$ python3 -q
>>> import numpy as np
>>> np.set_printoptions(precision=1, suppress=True, linewidth=140, legacy="1.25")
>>> tidy = lambda a: np.round(a, 1) + 0
>>> feats = np.array([[1, 0, 0], [0, 0, 1], [0, 1, 0]])
>>> [round(float(np.linalg.det(feats[:i, :i])), 2) + 0 for i in range(1, 4)]
[1.0, 0.0, -1.0]
>>> tidy(np.linalg.eigvalsh(feats).min())
-1.0
>>> w, V = np.linalg.eigh(feats)
>>> x = np.array([2, -1, 2])
>>> tidy(V * np.maximum(w, 0) @ V.T)
array([[1. , 0. , 0. ],
       [0. , 0.5, 0.5],
       [0. , 0.5, 0.5]])
>>> F = np.load("block12.npy")
>>> F
array([[101,  95],
       [ 95,  90]])
>>> w, V = np.linalg.eigh(F)
>>> x = np.array([0, 0])
>>> (np.sign(V[:, -1].round(6)) == np.sign(V[0, -1].round(6))).astype(int)
array([1, 1])
>>> tidy(V * np.maximum(w, 0) @ V.T)
array([[101.,  95.],
       [ 95.,  90.]])
>>> m1 = np.load("data.npy")
>>> m1
array([[-1.9,  0.7, -9.6],
       [ 1.1, -0.7,  5.9],
       [ 0.5, -0.1,  2.7],
       [ 0.8, -0.4,  4.1],
       [ 1.7, -2.1,  8.2],
       [-1.1, -1. , -5.2],
       [-0.3,  0.6, -0.9],
       [ 1.5, -0.7,  7.7],
       [-1.7,  0.5, -9. ],
       [-0.9, -1.4, -4.6]])
>>> tidy(np.linalg.norm(feats, axis=0))
array([1., 1., 1.])
>>> M2 = np.c_[m1[:, :1] @ np.array([[0]]), np.array([3, 1, -3, 2, 1, 3, -3, 2, 1, 3])]
>>> M2
array([[ 0.,  3.],
       [ 0.,  1.],
       [ 0., -3.],
       [ 0.,  2.],
       [ 0.,  1.],
       [ 0.,  3.],
       [ 0., -3.],
       [ 0.,  2.],
       [ 0.,  1.],
       [ 0.,  3.]])
>>> np.linalg.matrix_rank(M2)
1
>>> tidy(np.linalg.norm(M2 - m1 @ np.linalg.lstsq(m1, M2)[0], axis=0))
array([0. , 5.3])
>>> np.linalg.matrix_rank(np.c_[m1, M2])
4
>>> tidy(np.linalg.norm(m1, 1)), tidy(np.linalg.norm(m1, np.inf))
(57.9, 12.2)
>>> tidy(np.linalg.norm(m1[9] - m1[3]))
8.9
>>> tidy(np.linalg.norm(m1, axis=0))
array([ 4. ,  3.1, 20.2])
>>> tidy(np.linalg.norm(m1, 2))
20.6
>>> M2 = m1 / np.sqrt((m1 ** 2).mean(axis=1, keepdims=True))
>>> np.linalg.matrix_rank(m1 - m1.mean(axis=1, keepdims=True))
2
>>> tidy(M2[8])
array([-0.3,  0.1, -1.7])
>>> Ac = (m1 - m1.mean(axis=0)) / m1.std(axis=0)
>>> np.argwhere(np.abs(Ac) > 2)
array([], shape=(0, 2), dtype=int64)
>>> tidy(Ac.std(axis=0))
array([1., 1., 1.])
>>> beta = np.linalg.lstsq(np.delete(Ac, 0, axis=1), Ac[:, 0])[0]
>>> tidy(beta)
array([0., 1.])
>>> arr = np.load("test9.npy")
>>> arr
array([[ -2.5, -10.6,  -0.3],
       [  1.9, -10.6, -10.6],
       [ -0.8,  -8.7, -10.8],
       [ -2.3, -10.1,  -0.4],
       [  3.2,  -9.2, -10.5],
       [ -2.8, -11.7,  -2. ],
       [ -3.5, -13.5,   0.9],
       [  0.3, -12.9, -10.6],
       [ -4.4, -11.8,  -0.3],
       [ -2.2, -11.3,  -1.3],
       [ -2.9,  -9.7,   1.3],
       [ -4. , -11. ,  -1.1],
       [ -2.6, -12.2,   1.8],
       [ -3.7, -10.7,   0.9],
       [  0.1, -10.6,  -9.9],
       [ -0.8,  -9.5,  -9.4],
       [  0. , -10.6,  -9.7],
       [ -2.9, -12.9,   0.1]])
>>> d = np.linalg.norm(arr[:, None] - arr[None], axis=-1)
>>> np.flatnonzero(d[2] < d.mean() / 2)
array([ 2, 14, 15, 16])
>>> d.shape
(18, 18)
>>> np.unravel_index(d.round(6).argmax(), d.shape)
(4, 12)
>>> np.linalg.matrix_rank(d ** 2)
5
>>> tidy(d[:5, :5])
array([[ 0. , 11.2, 10.8,  0.5, 11.8],
       [11.2,  0. ,  3.3, 11. ,  1.9],
       [10.8,  3.3,  0. , 10.6,  4. ],
       [ 0.5, 11. , 10.6,  0. , 11.5],
       [11.8,  1.9,  4. , 11.5,  0. ]])
>>> d.mean(axis=1).argmax()
4
>>> tidy(d[2])
array([10.8,  3.3,  0. , 10.6,  4. ,  9.5, 12.9,  4.3, 11.5,  9.9, 12.3, 10.5, 13.2, 12.2,  2.3,  1.6,  2.3, 11.9])
>>> (d + 1e9 * np.eye(18)).round(6).argmin(axis=1)
array([ 3,  4, 15,  0,  1,  9, 17, 14, 11,  5, 13,  8,  6, 10, 16, 16, 14,  6])
>>> Ac = (arr - arr.mean(axis=0)) / arr.std(axis=0)
>>> tidy(Ac.std(axis=0))
array([1., 1., 1.])
>>> beta = np.linalg.lstsq(np.delete(Ac, 0, axis=1), Ac[:, 0])[0]
>>> tidy(1 - np.var(Ac[:, 0] - np.delete(Ac, 0, axis=1) @ beta))
0.8
>>> np.abs(beta).argmax()
1
>>> proj = arr @ np.linalg.solve(arr.T @ arr, arr.T)
>>> np.linalg.matrix_rank(np.eye(18) - proj)
15
>>> tidy(proj @ arr[:, 1])
array([-10.6, -10.6,  -8.7, -10.1,  -9.2, -11.7, -13.5, -12.9, -11.8, -11.3,  -9.7, -11. , -12.2, -10.7, -10.6,  -9.5, -10.6, -12.9])
>>> np.allclose(proj @ proj, proj)
True
>>> W2 = arr[[0, 5]].astype(float)
>>> for _ in range(3):
...     z = np.linalg.norm(arr[:, None] - W2, axis=-1).argmin(axis=1)
...     W2 = np.array([arr[z == j].mean(axis=0) for j in range(2)])
... 
>>> z
array([0, 1, 1, 0, 1, 0, 0, 1, 0, 0, 0, 0, 0, 0, 1, 1, 1, 0])
>>> np.bincount(z)
array([11,  7])
>>> tidy(W2)
array([[ -3.1, -11.4,   0. ],
       [  0.6, -10.3, -10.2]])
>>> x = np.array([1, 3, 0])
>>> target = arr @ x
>>> tidy(np.linalg.solve(arr.T @ arr, arr.T @ target))
array([1., 3., 0.])
>>> tidy(np.linalg.pinv(arr) @ arr)
array([[1., 0., 0.],
       [0., 1., 0.],
       [0., 0., 1.]])
>>> rng = np.random.default_rng(183067)
>>> target = target + 0.3 * rng.normal(size=18)
>>> tidy(target)
array([-34.5, -29.9, -27.1, -32.5, -24.4, -37.6, -44. , -37.6, -40.2, -36. , -31.8, -37.3, -39. , -35.5, -31.7, -29.6, -31.8, -41. ])
>>> beta, *_ = np.linalg.lstsq(arr, target)
>>> beta.round()
array([1., 3., 0.])
>>> [round(float(np.linalg.norm(np.linalg.solve(arr.T @ arr + lam * np.eye(3), arr.T @ target))), 2) for lam in (0, 1, 10, 100)]
[3.16, 3.16, 3.13, 2.97]
>>> tidy(arr.T @ (target - arr @ beta))
array([0., 0., 0.])
>>> X = np.array([[1.0, 0.0, 0.0], [0.0, 1.0, 0.0], [0.0, 0.0, 1.0]])
>>> # triangular
>>> x = np.array([-2, 1, 0])
>>> target = X @ x
>>> target
array([-2.,  1.,  0.])
>>> tidy(np.linalg.solve(X.T, X[0]))
array([1., 0., 0.])
>>> f = np.array([-9, -4, 4])
>>> A = np.array([np.roll(f, i) for i in range(3)])
>>> A
array([[-9, -4,  4],
       [ 4, -9, -4],
       [-4,  4, -9]])
>>> z = rng.permutation(3)
>>> z
array([2, 1, 0])
>>> M2 = A[z][:, z]
>>> np.allclose(M2, A)
False
>>> tidy(np.linalg.det(M2)), tidy(np.linalg.det(A[z]))
(-1161.0, 1161.0)
>>> np.trace(M2)
-27
>>> O = A.astype(float).copy()
>>> for j in range(3):
...     O[:, j] -= O[:, :j] @ (O[:, :j].T @ O[:, j])
...     O[:, j] /= np.linalg.norm(O[:, j])
... 
>>> tidy(O)
array([[-0.8, -0.5,  0.2],
       [ 0.4, -0.8, -0.5],
       [-0.4,  0.3, -0.9]])
>>> tidy(O.T @ A)
array([[10.6, -1.5, -1.5],
       [ 0. , 10.5, -1.7],
       [ 0. ,  0. , 10.4]])
>>> M2 = np.array([[4], [0], [5], [3]])
>>> W2 = np.array([[2, -1, -1]])
>>> data = M2 @ W2 + 0.1 * rng.normal(size=(4, 3))
>>> tidy(data)
array([[ 8. , -4.1, -4. ],
       [-0.1,  0.2, -0.1],
       [10.1, -5.1, -4.9],
       [ 6.1, -3.2, -3. ]])
>>> tidy(np.linalg.det(A[::-1]))
1161.0
>>> tidy(np.poly(A))
array([   1.,   27.,  291., 1161.])
>>> np.kron(np.eye(2, dtype=int), A)
array([[-9, -4,  4,  0,  0,  0],
       [ 4, -9, -4,  0,  0,  0],
       [-4,  4, -9,  0,  0,  0],
       [ 0,  0,  0, -9, -4,  4],
       [ 0,  0,  0,  4, -9, -4],
       [ 0,  0,  0, -4,  4, -9]])
>>> tidy(np.linalg.eigvals(A).sum().real)
-27.0
>>> tidy(np.linalg.eigvals(A))
array([-9.+6.9j, -9.-6.9j, -9.+0.j ])
>>> M2 = A[0, 0] * A[1:] - np.outer(A[1:, 0], A[0])
>>> M2
array([[  0,  97,  20],
       [  0, -52,  97]])
>>> np.linalg.matrix_rank(M2), np.linalg.matrix_rank(A)
(2, 3)
>>> np.flatnonzero(~M2.round(6).any(axis=1))
array([], dtype=int64)
>>> f = np.array([-3, 2, 1])
>>> np.cross(M2[0, :3], M2[1, :3])
array([10449,     0,     0])
>>> M = np.load("mat.npy")
>>> M
array([[1.1, 1. , 1. , 0. ],
       [3. , 3.1, 2. , 1. ],
       [0. , 0. , 2.1, 3. ],
       [1. , 1. , 1. , 0.1]])
>>> left, sv, Vt = np.linalg.svd(M)
>>> np.argmax(sv[:-1] / (sv[1:] + 1e-6)) + 1
3
>>> M2 = left[:, :3] @ np.diag(sv[:3]) @ Vt[:3]
>>> tidy(M2)
array([[1.1, 1. , 1. , 0. ],
       [3. , 3.1, 2. , 1. ],
       [0. , 0. , 2.1, 3. ],
       [1. , 1. , 1. , 0.1]])
>>> np.allclose(M2[:-1].T @ np.linalg.lstsq(M2[:-1].T, M2[-1])[0], M2[-1])
True
>>> np.unique(M2.round(6), axis=0).shape
(4, 4)
>>> np.abs(np.diag(np.linalg.qr(M2)[1])) > 1e-9
array([ True,  True,  True, False])
>>> tidy(np.trace(np.linalg.pinv(M2) @ M2))
3.0
